% ipython --no-banner

In [1]: import numpy as np

In [2]: import numpy.linalg as la

In [3]: np.set_printoptions(suppress=True, linewidth=120)

In [4]: mat = np.load("dump.npy")

In [5]: print(mat)
[[-4 -7  7  8  1 -4]
 [-7 -4 -7  7  8  1]
 [ 7 -7 -4 -7  7  8]
 [ 8  7 -7 -4 -7  7]
 [ 1  8  7 -7 -4 -7]
 [-4  1  8  7 -7 -4]]

In [6]: # symmetric

In [7]: other = mat / la.norm(mat, axis=1, keepdims=True)

In [8]: G = other @ other.T

In [9]: print(G.round(1))
[[ 1.   0.3 -0.4 -0.8 -0.2  0.7]
 [ 0.3  1.   0.1 -0.4 -0.8 -0.2]
 [-0.4  0.1  1.   0.3 -0.4 -0.8]
 [-0.8 -0.4  0.3  1.   0.1 -0.4]
 [-0.2 -0.8 -0.4  0.1  1.   0.3]
 [ 0.7 -0.2 -0.8 -0.4  0.3  1. ]]

In [10]: print(np.argwhere(np.triu(np.abs(G) > 0.95, 1)))
[]

In [11]: print(G[2].round(1))
[-0.4  0.1  1.   0.3 -0.4 -0.8]

In [12]: f, r1 = mat[3], mat[1]

In [13]: print(f @ r1)
-112

In [14]: print(f @ f)
276

In [15]: p = (f @ r1) / (f @ f) * f

In [16]: print(np.round(r1 - p, 1))
[-3.8 -1.2 -9.8  5.4  5.2  3.8]

In [17]: print(np.outer(f, r1))
[[-56 -32 -56  56  64   8]
 [-49 -28 -49  49  56   7]
 [ 49  28  49 -49 -56  -7]
 [ 28  16  28 -28 -32  -4]
 [ 49  28  49 -49 -56  -7]
 [-49 -28 -49  49  56   7]]

In [18]: rng = np.random.default_rng(271834)

In [19]: labels = rng.permutation(6)

In [20]: other = mat[:, labels] * rng.choice([-1, 1], 6)

In [21]: print(other)
[[-7 -4 -7  4  8  1]
 [-4  1  7  7  7  8]
 [-7  8  4 -7 -7  7]
 [ 7  7  7 -8 -4 -7]
 [ 8 -7 -7 -1 -7 -4]
 [ 1 -4 -8  4  7 -7]]

In [22]: Uu, _, vt = la.svd(mat.T @ other)

In [23]: print(np.round(Uu @ vt, 1) + 0)
[[ 0.  0.  0. -1.  0.  0.]
 [ 1.  0.  0.  0.  0.  0.]
 [ 0.  0. -1.  0.  0.  0.]
 [ 0.  0.  0.  0.  1.  0.]
 [ 0.  0.  0.  0.  0.  1.]
 [ 0.  1.  0.  0.  0.  0.]]
